% python3 -q
>>> import numpy as np
>>> np.set_printoptions(precision=1, suppress=True, linewidth=100)
>>> def tidy(a):
...     return np.round(a, 1) + 0
... 
>>> M = np.loadtxt("m.csv", delimiter=",")
>>> M
array([[ 8.,  3., -1.,  9.,  3., -5.,  7.,  4., -8.],
       [-8.,  8.,  3., -1.,  9.,  3., -5.,  7.,  4.],
       [ 4., -8.,  8.,  3., -1.,  9.,  3., -5.,  7.],
       [ 7.,  4., -8.,  8.,  3., -1.,  9.,  3., -5.],
       [-5.,  7.,  4., -8.,  8.,  3., -1.,  9.,  3.],
       [ 3., -5.,  7.,  4., -8.,  8.,  3., -1.,  9.],
       [ 9.,  3., -5.,  7.,  4., -8.,  8.,  3., -1.],
       [-1.,  9.,  3., -5.,  7.,  4., -8.,  8.,  3.],
       [ 3., -1.,  9.,  3., -5.,  7.,  4., -8.,  8.]])
>>> r0 = np.array([2, 0, 1, -3, 1, -1, 2, 2, 2])
>>> Y = M + np.outer(r0, np.eye(9)[6])
>>> Y
array([[ 8.,  3., -1.,  9.,  3., -5.,  9.,  4., -8.],
       [-8.,  8.,  3., -1.,  9.,  3., -5.,  7.,  4.],
       [ 4., -8.,  8.,  3., -1.,  9.,  4., -5.,  7.],
       [ 7.,  4., -8.,  8.,  3., -1.,  6.,  3., -5.],
       [-5.,  7.,  4., -8.,  8.,  3.,  0.,  9.,  3.],
       [ 3., -5.,  7.,  4., -8.,  8.,  2., -1.,  9.],
       [ 9.,  3., -5.,  7.,  4., -8., 10.,  3., -1.],
       [-1.,  9.,  3., -5.,  7.,  4., -6.,  8.,  3.],
       [ 3., -1.,  9.,  3., -5.,  7.,  6., -8.,  8.]])
>>> np.linalg.matrix_rank(Y - M)
np.int64(1)
>>> tidy(np.linalg.det(Y) / np.linalg.det(M)), tidy(1 + np.linalg.solve(M, r0)[6])
(np.float64(0.9), np.float64(0.9))
>>> r0, v = Y[2], Y[7]
>>> r0 @ r0
np.float64(325.0)
>>> r0 @ v
np.float64(-81.0)
>>> pr = (r0 @ v) / (r0 @ r0) * r0
>>> tidy(pr)
array([-1. ,  2. , -2. , -0.7,  0.2, -2.2, -1. ,  1.2, -1.7])
>>> np.linalg.matrix_rank(np.outer(r0, v))
np.int64(1)
>>> x0 = np.array([1, -1, -3, 2, 0, -3, -3, -2, 1])
>>> (M * x0).sum(axis=1)
array([  4., -31., -25.,   8., -61., -27.,  28., -30., -26.])
>>> M * x0
array([[  8.,  -3.,   3.,  18.,   0.,  15., -21.,  -8.,  -8.],
       [ -8.,  -8.,  -9.,  -2.,   0.,  -9.,  15., -14.,   4.],
       [  4.,   8., -24.,   6.,  -0., -27.,  -9.,  10.,   7.],
       [  7.,  -4.,  24.,  16.,   0.,   3., -27.,  -6.,  -5.],
       [ -5.,  -7., -12., -16.,   0.,  -9.,   3., -18.,   3.],
       [  3.,   5., -21.,   8.,  -0., -24.,  -9.,   2.,   9.],
       [  9.,  -3.,  15.,  14.,   0.,  24., -24.,  -6.,  -1.],
       [ -1.,  -9.,  -9., -10.,   0., -12.,  24., -16.,   3.],
       [  3.,   1., -27.,   6.,  -0., -21., -12.,  16.,   8.]])
>>> (M @ x0).argmax()
np.int64(6)
>>> np.sign((M @ x0).round(6))
array([ 1., -1., -1.,  1., -1., -1.,  1., -1., -1.])
>>> M @ np.ones(9)
array([20., 20., 20., 20., 20., 20., 20., 20., 20.])
>>> M @ np.eye(9)[2]
array([-1.,  3.,  8., -8.,  4.,  7., -5.,  3.,  9.])
>>> data = np.load("mat.npy")
>>> tidy(data)
array([[-0.4, -0.2,  0.1, -0.3, -0.8],
       [ 0.4, -0.7,  0.1,  0.5, -0.3],
       [-0.3,  0.5, -0.1,  0.7, -0.3],
       [-0.1, -0.2, -1. ,  0. ,  0. ],
       [-0.7, -0.4,  0.2,  0.2,  0.5]])
>>> rng = np.random.default_rng(53)
>>> idx = rng.permutation(5)
>>> idx
array([2, 0, 4, 1, 3])
>>> Y = data[idx][:, idx]
>>> tidy(np.trace(Y))
np.float64(-0.8)
>>> tidy(np.diag(Y))
array([-0.1, -0.4,  0.5, -0.7,  0. ])
>>> tidy(np.linalg.det(Y)), tidy(np.linalg.det(data[idx]))
(np.float64(1.0), np.float64(1.0))
>>> tidy(np.sort(np.abs(np.linalg.eigvals(Y))))
array([1., 1., 1., 1., 1.])
